$ python -q
>>> import numpy as np
>>> np.set_printoptions(precision=2, suppress=True, linewidth=200, sign=" ")
>>> data = np.load("block13.npy")
>>> data
array([[ 0.08,  1.89,  1.94],
       [ 1.03, -1.03,  1.31],
       [ 2.2 , -1.19,  3.78],
       [ 2.37, -0.09,  4.76],
       [ 1.19,  0.98,  3.46],
       [ 0.07,  0.97,  0.84],
       [ 0.28,  1.89,  2.07],
       [ 1.13,  0.7 ,  3.45],
       [ 0.24,  1.97,  2.01],
       [ 0.92, -1.02,  1.35],
       [ 1.94, -1.94,  2.69],
       [ 0.13,  1.01,  1.06],
       [ 1.94, -1.14,  4.05],
       [ 1.01, -0.08,  2.1 ]])
>>> Xc = data - data.mean(axis=0)
>>> U, sigma, Vh = np.linalg.svd(Xc, full_matrices=False)
>>> np.abs(U[:, 0]).argmax()
np.int64(2)
>>> np.round(Xc.mean(axis=0), 2) + 0
array([ 0.,  0.,  0.])
>>> np.abs(Vh[-1])
array([ 0.87,  0.31,  0.38])
>>> sigma
array([ 5.94,  3.9 ,  0.37])
>>> np.linalg.matrix_rank(Xc)
np.int64(3)
>>> round((sigma ** 2).sum() ** 2 / (sigma ** 4).sum(), 2)
np.float64(1.74)
>>> Vh[0] * np.sign(Vh[0, np.abs(Vh[0]).argmax()])
array([-0.49,  0.66, -0.57])
>>> z = data[:, 1] > np.median(data[:, 1])
>>> r0 = data[z].mean(axis=0) - data[~z].mean(axis=0)
>>> np.argsort(-np.abs(r0).round(6), kind="stable")
array([ 1,  0,  2])
>>> ((data - data.mean(axis=0)) @ r0 > 0).astype(int)
array([ 1,  0,  0,  0,  1,  1,  1,  1,  1,  0,  0,  1,  0,  0])
>>> U, sigma, Vh = np.linalg.svd(data)
>>> np.argmax(sigma[:-1] / (sigma[1:] + 1e-6)) + 1
np.int64(2)
>>> Y = U[:, :2] @ np.diag(sigma[:2]) @ Vh[:2]
>>> np.linalg.matrix_rank(data, rtol=0.05)
np.int64(2)
>>> np.round(np.linalg.norm(data, 2) / np.linalg.norm(data), 2)
np.float64(0.91)
>>> np.linalg.cond(data) > 100
np.False_
>>> [round(float(x), 2) for x in np.linalg.svd(data, compute_uv=False)[:3]]
[11.29, 5.05, 0.37]
>>> np.argsort(-np.linalg.norm(data, axis=0).round(6), kind="stable")[:3]
array([ 2,  0,  1])
>>> q, evecs = np.linalg.qr(data[:, :2])[0], np.linalg.qr(data[:, 2:])[0]
>>> sigma = np.linalg.svd(q.T @ evecs, compute_uv=False)
>>> np.round(np.linalg.norm(q @ q.T - evecs @ evecs.T, 2), 2)
np.float64(1.0)
>>> np.degrees(np.arccos(sigma.clip(0, 1)))
array([ 5.33])
>>> F = np.load("w.npy")
>>> F
array([[ 0. , -0.7, -1. ,  0.2],
       [ 0.7,  0. , -1. ,  0.1],
       [-0.5,  0.3,  0.9, -0.3],
       [ 0.6,  0.1,  1.7, -0.9],
       [ 1. ,  0.4,  0.2, -0.6],
       [ 7. , -5. , -1. , -7. ],
       [-0.5,  2.2,  1.1, -1. ],
       [-0.1,  0. ,  1.9, -1.8],
       [ 0.6, -0.6, -1.3,  0. ],
       [-0.8,  0.9,  0.6, -0.5],
       [-0.4,  0. ,  0.2, -0.5],
       [ 0.2,  1.9,  0.3,  2. ],
       [ 0.5,  1. ,  1.3,  0.4],
       [-2.1,  0.4, -0.4, -0.4],
       [-0.5, -0.4, -0.7, -0.5]])
>>> r0, g = F[8], F[6]
>>> r0 @ r0
np.float64(2.41)
>>> p = (r0 @ g) / (r0 @ r0) * r0
>>> g - p
array([ 0.26,  1.44, -0.55, -1.  ])
>>> round(float((g - p) @ r0), 2)
-0.0
>>> np.round(np.linalg.norm(r0 + g) ** 2 + np.linalg.norm(r0 - g) ** 2, 2)
np.float64(19.42)
>>> np.outer(r0, g)
array([[-0.3 ,  1.32,  0.66, -0.6 ],
       [ 0.3 , -1.32, -0.66,  0.6 ],
       [ 0.65, -2.86, -1.43,  1.3 ],
       [-0.  ,  0.  ,  0.  , -0.  ]])
>>> Xc = F - F.mean(axis=0)
>>> evecs = np.linalg.svd(Xc)[2][:1]
>>> Y = Xc - Xc @ evecs.T @ evecs
>>> np.cov(Xc @ evecs.T, rowvar=False)
array( 9.13)
>>> np.diag(evecs.T @ evecs)
array([ 0.38,  0.25,  0.01,  0.35])
>>> (Xc @ evecs.T).std(axis=0)
array([ 2.92])
>>> round(np.linalg.norm(Y) / np.linalg.norm(Xc), 2)
np.float64(0.44)
>>> Y = np.c_[F[:, :2] @ np.array([[2, 0], [2, 2]]), np.array([-2, 1, 2, 1, 1, 2, -1, 0, -2, -2, 1, 1, 2, 1, 1])]
>>> Y
array([[ -1.4,  -1.4,  -2. ],
       [  1.4,   0. ,   1. ],
       [ -0.4,   0.6,   2. ],
       [  1.4,   0.2,   1. ],
       [  2.8,   0.8,   1. ],
       [  4. , -10. ,   2. ],
       [  3.4,   4.4,  -1. ],
       [ -0.2,   0. ,   0. ],
       [  0. ,  -1.2,  -2. ],
       [  0.2,   1.8,  -2. ],
       [ -0.8,   0. ,   1. ],
       [  4.2,   3.8,   1. ],
       [  3. ,   2. ,   2. ],
       [ -3.4,   0.8,   1. ],
       [ -1.8,  -0.8,   1. ]])
>>> np.round(np.linalg.lstsq(F, Y[:, 0])[0], 2) + 0
array([ 2.,  2.,  0.,  0.])
>>> np.linalg.matrix_rank(np.c_[F, Y])
np.int64(5)
>>> A = np.loadtxt("arr.csv", delimiter=",")
>>> A
array([[  0.,  -5.,  -1.,   5.],
       [ -1.,  -3.,  -2.,   8.],
       [  2.,  -4.,  -5.,   3.],
       [  3.,  -8.,  -8.,   2.],
       [  0., -13.,  -5.,   1.],
       [  0., -15.,  -4.,  -3.],
       [  1., -19.,  -4.,  -1.],
       [  5., -22.,  -4.,   1.],
       [  9., -27.,  -5.,  -4.],
       [ 14., -26.,  -9.,  -5.],
       [ 10., -31.,  -6.,  -2.],
       [ 11., -32.,  -6.,  -2.],
       [ 11., -30.,  -2.,  -2.],
       [ 11., -30.,  -4.,  -6.],
       [ 14., -33.,  -7.,  -2.],
       [ 13., -30.,  -4.,  -3.],
       [  9., -27.,  -5.,   0.],
       [  6., -23.,   0.,  -5.],
       [  7., -20.,   3.,  -2.],
       [  4., -19.,   4.,   1.],
       [  1., -16.,   4.,   4.],
       [  2., -17.,   4.,   4.],
       [  1., -13.,   7.,   1.],
       [  1., -18.,  10.,   4.],
       [  5., -14.,  11.,   5.],
       [  5., -14.,   7.,   0.],
       [ 10., -17.,   9.,   3.],
       [ 12., -17.,   5.,   7.]])
>>> Xc = (A - A.mean(axis=0)) / A.std(axis=0)
>>> np.argwhere(np.abs(Xc) > 2)
array([[  1,   3],
       [ 24,   2]])
>>> beta = np.linalg.lstsq(np.delete(Xc, 3, axis=1), Xc[:, 3])[0]
>>> beta
array([ 0.18,  0.76,  0.31])
>>> C2 = np.cov(A, rowvar=False)
>>> np.median(A, axis=0)
array([  5. , -18.5,  -3. ,   0.5])
>>> C2
array([[ 23.85, -33.77,  -7.67,  -9.26],
       [-33.77,  75.14,  16.23,  23.1 ],
       [ -7.67,  16.23,  34.32,  11.08],
       [ -9.26,  23.1 ,  11.08,  13.81]])
>>> np.linalg.eigvalsh(C2)[::-1]
array([ 104.99,   29.75,    8.18,    4.19])
>>> np.argsort(-A.std(axis=0).round(6), kind="stable")
array([ 1,  2,  0,  3])
>>> low = np.linalg.cholesky(C2)
>>> round(float(np.prod(np.diag(low)) ** 2), 2), round(np.linalg.det(C2), 2)
(107079.72, np.float64(107079.72))
>>> np.diag(low) ** 2
array([ 23.85,  27.31,  30.8 ,   5.34])
>>> low
array([[ 4.88,  0.  ,  0.  ,  0.  ],
       [-6.92,  5.23,  0.  ,  0.  ],
       [-1.57,  1.03,  5.55,  0.  ],
       [-1.9 ,  1.91,  1.11,  2.31]])
>>> low @ low.T
array([[ 23.85, -33.77,  -7.67,  -9.26],
       [-33.77,  75.14,  16.23,  23.1 ],
       [ -7.67,  16.23,  34.32,  11.08],
       [ -9.26,  23.1 ,  11.08,  13.81]])
>>> hat = A @ np.linalg.solve(A.T @ A, A.T)
>>> np.round(np.linalg.eigvalsh(hat), 2) + 0
array([ 0.,  0.,  0.,  0.,  0.,  0.,  0.,  0.,  0.,  0.,  0.,  0.,  0.,  0.,  0.,  0.,  0.,  0.,  0.,  0.,  0.,  0.,  0.,  0.,  1.,  1.,  1.,  1.])
>>> np.round(hat @ A[:, 0], 2) + 0
array([ 0., -1.,  2.,  3.,  0.,  0.,  1.,  5.,  9., 14., 10., 11., 11., 11., 14., 13.,  9.,  6.,  7.,  4.,  1.,  2.,  1.,  1.,  5.,  5., 10., 12.])
>>> np.linalg.matrix_rank(np.eye(28) - hat)
np.int64(24)
>>> Xc = A - A.mean(axis=0)
>>> evecs = np.linalg.svd(Xc)[2][:1]
>>> Y = Xc - Xc @ evecs.T @ evecs
>>> np.linalg.norm(Y, axis=1).round(6).argmax()
np.int64(3)
>>> round(float(np.linalg.norm(Y) / np.linalg.norm(Xc)), 2)
0.54
>>> Y.std(axis=0)
array([ 2.58,  1.88,  5.03,  2.27])
>>> (Xc @ evecs.T).std(axis=0)
array([ 10.06])
>>> W0 = np.array([[-1, 0, 0, 0, 0],
...     [-3, -1, 0, 0, 0],
...     [-3, -1, 3, 0, 0],
...     [0, -1, -3, -2, 0],
...     [-1, 1, 2, 3, 0]])
>>> r = np.linalg.matrix_rank(W0)
>>> r
np.int64(4)
>>> N = np.linalg.svd(W0)[2][r:].T
>>> N[:, 0] / N[np.abs(N[:, 0]).round(6).argmax(), 0]
array([ 0.,  0.,  0.,  0.,  1.])
>>> [int(np.linalg.matrix_rank(W0[:, :j + 1])) for j in range(5)]
[1, 2, 3, 4, 4]
>>> [int(np.linalg.matrix_rank(np.delete(W0, i, axis=0))) for i in range(5)]
[4, 4, 4, 4, 4]
>>> np.linalg.matrix_rank(W0.T @ W0), np.linalg.matrix_rank(W0 @ W0.T)
(np.int64(4), np.int64(4))
>>> np.allclose(W0 @ N, 0)
True
>>> U, sigma, Vh = np.linalg.svd(W0)
>>> sigma
array([ 6.1 ,  4.25,  1.91,  0.3 ,  0.  ])
>>> Y = U[:, :4] @ np.diag(sigma[:4]) @ Vh[:4]
>>> np.linalg.matrix_rank(W0, rtol=0.05)
np.int64(3)
>>> np.round(np.abs(np.linalg.eigvals(W0)).max(), 2)
np.float64(3.0)
>>> np.trace(W0)
np.int64(-1)
>>> np.allclose(W0, W0.T)
False
>>> (W0 + W0.T) / 2
array([[-1. , -1.5, -1.5,  0. , -0.5],
       [-1.5, -1. , -0.5, -0.5,  0.5],
       [-1.5, -0.5,  3. , -1.5,  1. ],
       [ 0. , -0.5, -1.5, -2. ,  1.5],
       [-0.5,  0.5,  1. ,  1.5,  0. ]])
>>> round(np.linalg.det(W0), 2)
np.float64(0.0)
>>> vec = np.array([2, -2, -1, -2, 2])
>>> W0 @ np.ones(5)
array([-1., -4., -1., -6.,  5.])
>>> W0 * vec
array([[-2,  0,  0,  0,  0],
       [-6,  2,  0,  0,  0],
       [-6,  2, -3,  0,  0],
       [ 0,  2,  3,  4,  0],
       [-2, -2, -2, -6,  0]])
>>> np.linalg.norm(W0 @ vec) <= np.linalg.norm(W0, 2) * np.linalg.norm(vec) + 1e-9
np.True_
>>> W0 @ vec
array([ -2,  -4,  -7,   9, -12])
>>> mat = np.loadtxt("data.csv", delimiter=",")
>>> mat
array([[ 9.,  0.,  0.],
       [ 0.,  0.,  1.],
       [ 0.,  1.,  0.]])
>>> q, r_ = np.linalg.qr(mat)
>>> r_
array([[ 9.,  0.,  0.],
       [ 0., -1.,  0.],
       [ 0.,  0., -1.]])
>>> np.allclose(r_.T @ r_, mat.T @ mat)
True
>>> np.trace(q @ q.T)
np.float64(3.0)
>>> q.T @ q
array([[ 1.,  0.,  0.],
       [ 0.,  1.,  0.],
       [ 0.,  0.,  1.]])
>>> round(float(np.linalg.eigvalsh(r_).min()), 2)
-1.0
>>> [round(float(np.linalg.det(r_[:i, :i])), 2) + 0 for i in range(1, 4)]
[9.0, -9.0, 9.0]
>>> evals, evecs = np.linalg.eigh(mat)
>>> vec = np.array([1, 1, 1])
>>> evecs * np.maximum(evals, 0) @ evecs.T
array([[ 9. ,  0. ,  0. ],
       [ 0. ,  0.5,  0.5],
       [ 0. ,  0.5,  0.5]])
>>> vec @ mat @ vec
np.float64(11.0)
>>> X = np.loadtxt("dump.csv", delimiter=",")
>>> X
array([[ 2.,  0.,  0.,  0.,  0.],
       [-6.,  7.,  0.,  0.,  0.],
       [-3., -6., -1.,  0.,  0.],
       [-6.,  3., -3., -5.,  0.],
       [ 1., -5.,  3., -9., -5.]])
>>> round(np.abs(np.linalg.eigvals(X)).max(), 2)
np.float64(7.0)
>>> X @ X
array([[  4.,   0.,   0.,   0.,   0.],
       [-54.,  49.,   0.,   0.,   0.],
       [ 33., -36.,   1.,   0.,   0.],
       [  9.,  24.,  18.,  25.,   0.],
       [ 72., -55.,   9.,  90.,  25.]])
>>> np.linalg.determinant(X)
Traceback (most recent call last):
  File "<python-input-116>", line 1, in <module>
    np.linalg.determinant(X)
    ^^^^^^^^^^^^^^^^^^^^^
AttributeError: module 'numpy.linalg' has no attribute 'determinant'
>>> np.trace(X)
np.float64(-2.0)
>>> np.linalg.matrix_power(X, 4)
array([[   16.,     0.,     0.,     0.,     0.],
       [-2862.,  2401.,     0.,     0.,     0.],
       [ 2109., -1800.,     1.,     0.,     0.],
       [ -441.,  1128.,   468.,   625.,     0.],
       [ 6165., -2234.,  1854.,  4500.,   625.]])
>>> U, sigma, Vh = np.linalg.svd(X)
>>> np.argmax(sigma[:-1] / (sigma[1:] + 1e-6)) + 1
np.int64(4)
>>> Y = U[:, :4] @ np.diag(sigma[:4]) @ Vh[:4]
>>> np.linalg.matrix_rank(Y)
np.int64(4)
>>> round(float(np.abs(X - Y).max()), 2)
0.09
>>> np.round(np.linalg.norm(X - Y, 2), 2), round(float(sigma[4]), 2)
(np.float64(0.12), 0.12)
>>> Y.round(2) + 0
array([[ 1.99, -0.01,  0.06, -0.03,  0.09],
       [-6.  ,  7.  ,  0.01, -0.01,  0.02],
       [-3.  , -6.  , -0.99, -0.01,  0.02],
       [-6.  ,  3.  , -3.  , -5.  ,  0.  ],
       [ 1.  , -5.  ,  3.  , -9.  , -5.  ]])
>>> np.linalg.matrix_rank(X, rtol=0.1)
np.int64(4)
>>> np.abs(np.linalg.svd(X)[2][-1])
array([ 0.06,  0.05,  0.5 ,  0.27,  0.82])
>>> np.argsort(-np.linalg.norm(X, axis=0).round(6), kind="stable")[:3]
array([ 1,  3,  0])
>>> hat = np.triu(np.array([[-2, -1, 0, 0, -1],
...     [1, -2, 2, 2, -2],
...     [-2, 0, 0, 2, 2],
...     [0, 2, 0, -2, 1],
...     [-1, 0, -2, -1, -1]]), 1) + np.eye(5)
>>> Y = hat @ X @ np.linalg.inv(hat)
>>> round(float(np.linalg.det(Y)), 2)
-350.0
>>> Y
array([[  7.,   5., -13.,  25.,  23.],
       [-26., -15.,  16.,   6., -84.],
       [-13., -23.,  45., -72., -87.],
       [ -5.,  -7.,  14., -28., -24.],
       [  1.,  -4.,  11., -23., -11.]])
>>> np.trace(Y), np.trace(X)
(np.float64(-2.0), np.float64(-2.0))
>>> np.poly(Y)
array([   1.,    2.,  -50., -136.,  265.,  350.])
>>> E = np.load("m.npy")
>>> E
array([[  1,   8,   2],
       [  1,  20,   8],
       [  1,  29,  10],
       [  1,  26,  10],
       [  1,  20,   6],
       [  1,  26,  12],
       [  1,  26,  10],
       [  1,  17,   6],
       [  1,  35,  12],
       [  1,  29,  12],
       [  1,  20,   6]])
>>> r0 = np.array([-1, -1, 1])
>>> np.cross(E[0, :3], E[7, :3])
array([14, -4,  9])
>>> np.correlate(E[0], E[7], "full")
array([   6,   65,  149,   42,    2])
>>> Y = E[0, 0] * E[1:] - np.outer(E[1:, 0], E[0])
>>> Y
array([[  0,  12,   6],
       [  0,  21,   8],
       [  0,  18,   8],
       [  0,  12,   4],
       [  0,  18,  10],
       [  0,  18,   8],
       [  0,   9,   4],
       [  0,  27,  10],
       [  0,  21,  10],
       [  0,  12,   4]])
>>> E[:, 0] / E[0, 0]
array([ 1.,  1.,  1.,  1.,  1.,  1.,  1.,  1.,  1.,  1.,  1.])
>>> C2 = E.T @ E
>>> np.trace(C2), (E ** 2).sum()
(np.int64(7407), np.int64(7407))
>>> np.allclose(C2, C2.T)
True
>>> np.linalg.svd(E, compute_uv=False) ** 2
array([ 7393.53,    12.65,     0.82])
>>> (E @ E.T).shape
(11, 11)
>>> np.linalg.eigvalsh(C2)[::-1]
array([ 7393.53,    12.65,     0.82])
>>> np.sort(np.linalg.eigvals(X))
array([-5., -5., -1.,  2.,  7.])
>>> Y = np.c_[E[:, :1] @ np.array([[-3]]), np.array([1, 3, 1, 2, -2, 1, 1, -3, 1, 0, 3])]
>>> Y
array([[-3,  1],
       [-3,  3],
       [-3,  1],
       [-3,  2],
       [-3, -2],
       [-3,  1],
       [-3,  1],
       [-3, -3],
       [-3,  1],
       [-3,  0],
       [-3,  3]])
>>> np.linalg.matrix_rank(Y)
np.int64(2)
>>> np.linalg.norm(np.linalg.qr(E)[0].T @ Y, axis=0) ** 2 / ((Y ** 2).sum(axis=0) + 1e-12)
array([ 1.  ,  0.17])
>>> np.round(np.linalg.lstsq(E, Y[:, 0])[0], 2) + 0
array([-3.,  0.,  0.])
